$ python3 -q
>>> import numpy as np
>>> np.set_printoptions(precision=2, suppress=True, linewidth=140, legacy="1.25")
>>> def rd(a):
...     return np.round(a, 2) + 0
... 
>>> K = np.load("data.npy")
>>> print(K)
[[ 1.01 -0.98  1.99]
 [ 1.   -1.02  2.03]
 [ 1.02 -1.04  2.02]
 [ 1.01 -1.01  2.  ]
 [ 1.02 -0.97  1.99]
 [ 1.01 -0.99  2.  ]
 [ 1.02 -1.    1.99]
 [ 0.97 -0.99  2.01]
 [ 1.   -1.01  1.98]
 [-1.   -1.04  1.99]
 [-1.   -1.02  1.99]
 [-0.99 -1.02  1.99]
 [-0.99 -0.98  1.99]
 [-1.01 -1.01  1.97]
 [-1.02 -1.01  2.01]
 [-1.01 -0.97  1.99]
 [-0.97 -1.02  1.98]
 [-1.   -1.    1.95]]
>>> Xc = K - K.mean(axis=0)
>>> V = np.linalg.svd(Xc)[2][:2]
>>> B = Xc - Xc @ V.T @ V
>>> print(rd(np.cov(Xc @ V.T, rowvar=False)))
[[1.07 0.  ]
 [0.   0.  ]]
>>> print(rd(B.std(axis=0)))
[0.   0.01 0.01]
>>> print(rd(np.diag(V.T @ V)))
[1.   0.83 0.17]
>>> B = np.array([[-3, -3, 3], [2, -2, 3], [0, -1, -1]])
>>> print(rd(np.einsum("ij->j", K)))
[  0.07 -18.08  35.87]
>>> print(rd(np.einsum("ij,ij->i", K, K)))
[5.94 6.16 6.2  6.04 5.94 6.   6.   5.96 5.94 6.04 6.   5.98 5.9  5.92 6.1  5.92 5.9  5.8 ]
>>> print(np.vstack([K, B.T]).shape)
(21, 3)
>>> u = np.array([-1, 1])
>>> print(np.polyval(u, K[9]))
[ 2.    2.04 -0.99]
>>> print(rd(np.convolve(K[9], u)))
[ 1.    0.04 -3.03  1.99]
>>> print(rd(np.correlate(K[9], K[3], "full")))
[-2.   -1.07  4.02 -3.06  2.01]
>>> mat = np.load("out1.npy")
>>> print(mat)
[[ 4  5  6]
 [ 7  8  9]
 [10 11 12]
 [13 14 15]]
>>> B = np.array([[1, 0], [2, 0]])
>>> basis = np.kron(B, mat)
>>> print(np.linalg.matrix_rank(basis))
2
>>> print(rd(np.linalg.norm(basis, 2)), rd(np.linalg.norm(B, 2) * np.linalg.norm(mat, 2)))
78.27 78.27
>>> M = np.load("layer11.npy")
>>> print(M)
[[-4.98  1.93  1.7   0.9 ]
 [ 2.   -0.37 -1.06 -0.38]
 [-2.5   0.79  1.02  0.46]
 [-4.22  0.82  2.2   0.8 ]]
>>> print(rd(np.sort(np.abs(np.linalg.eigvals(M)))))
[0.   0.   0.66 4.19]
>>> print(rd(np.abs(np.linalg.eigvals(M)).max()))
4.19
>>> print(rd(np.linalg.det(M)))
0.0
>>> B = np.array([[3, -1, 2, 0], [2, 1, 3, -2], [2, 0, 0, 2], [-2, -3, 1, -1]])
>>> E = B.T @ B
>>> print(E)
[[21  5 10  2]
 [ 5 11 -2  1]
 [10 -2 14 -7]
 [ 2  1 -7  9]]
>>> u = np.array([0, 1, 0, 3])
>>> B = E + np.outer(u, np.eye(4)[0])
>>> print(np.linalg.matrix_rank(B - E))
1
>>> print(rd(np.linalg.det(B) / np.linalg.det(E)), rd(1 + np.linalg.solve(E, u)[0]))
-3.05 -3.05
>>> print(np.linalg.matrix_rank(np.linalg.inv(B) - np.linalg.inv(E), tol=1e-8))
1
>>> print(B)
[[21.  5. 10.  2.]
 [ 6. 11. -2.  1.]
 [10. -2. 14. -7.]
 [ 5.  1. -7.  9.]]
>>> def softmax(z):
...     e = np.exp(z - z.max(axis=-1, keepdims=True))
...     return e / e.sum(axis=-1, keepdims=True)
... 
>>> print(rd(softmax(E[2])))
[0.02 0.   0.98 0.  ]
>>> att = E @ E.T / np.sqrt(4)
>>> print(rd(softmax(att)[2] @ E))
[10. -2. 14. -7.]
>>> print(softmax(att).round(6).argmax(axis=1))
[0 1 2 3]
>>> x = np.ones(4)
>>> for _ in range(7):
...     x = E @ x
...     x /= np.linalg.norm(x)
...     print(round(x @ E @ x, 2))
... 
27.22
28.2
28.59
28.75
28.8
28.82
28.83
>>> print(rd(np.linalg.eigvalsh(E)[-1]))
28.83
>>> print(rd(x))
[ 0.8   0.16  0.56 -0.1 ]
>>> print(rd(np.trace(np.linalg.pinv(M) @ M)))
2.0
>>> print(np.unique(M.round(6), axis=0).shape)
(4, 4)
>>> print(np.abs(np.diag(np.linalg.qr(M)[1])) > 1e-9)
[ True  True False False]
>>> print(np.allclose(M[:-1].T @ np.linalg.lstsq(M[:-1].T, M[-1])[0], M[-1]))
True
>>> print(rd(M @ np.linalg.pinv(M) @ M))
[[-4.98  1.93  1.7   0.9 ]
 [ 2.   -0.37 -1.06 -0.38]
 [-2.5   0.79  1.02  0.46]
 [-4.22  0.82  2.2   0.8 ]]
>>> print(np.linalg.lstsq(M[:-1].T, M[-1])[2])
2
>>> w, V = np.linalg.eigh(E)
>>> x = np.array([2, 9, 8, 9])
>>> print((np.sign(V[:, -1].round(6)) == np.sign(V[0, -1].round(6))).astype(int))
[1 1 1 0]
>>> print(rd(V * np.sqrt(w) @ V.T))
[[ 4.18  0.8   1.58  0.64]
 [ 0.8   3.17 -0.54 -0.05]
 [ 1.58 -0.54  3.03 -1.44]
 [ 0.64 -0.05 -1.44  2.55]]
>>> print(rd(x @ E @ x / (x @ x)), rd(w[0]), rd(w[-1]))
8.86 0.21 28.83
>>> print(rd(V * np.abs(w) @ V.T))
[[21.  5. 10.  2.]
 [ 5. 11. -2.  1.]
 [10. -2. 14. -7.]
 [ 2.  1. -7.  9.]]
>>> J = np.array([[-0.24, -0.41, -2.33], [-0.41, -0.85, 0.65], [-2.33, 0.65, 1.09]])
>>> u, r1 = J[2], J[0]
>>> print(rd(u @ u))
7.04
>>> p = (u @ r1) / (u @ u) * u
>>> print(np.linalg.matrix_rank(np.outer(u, r1)))
1
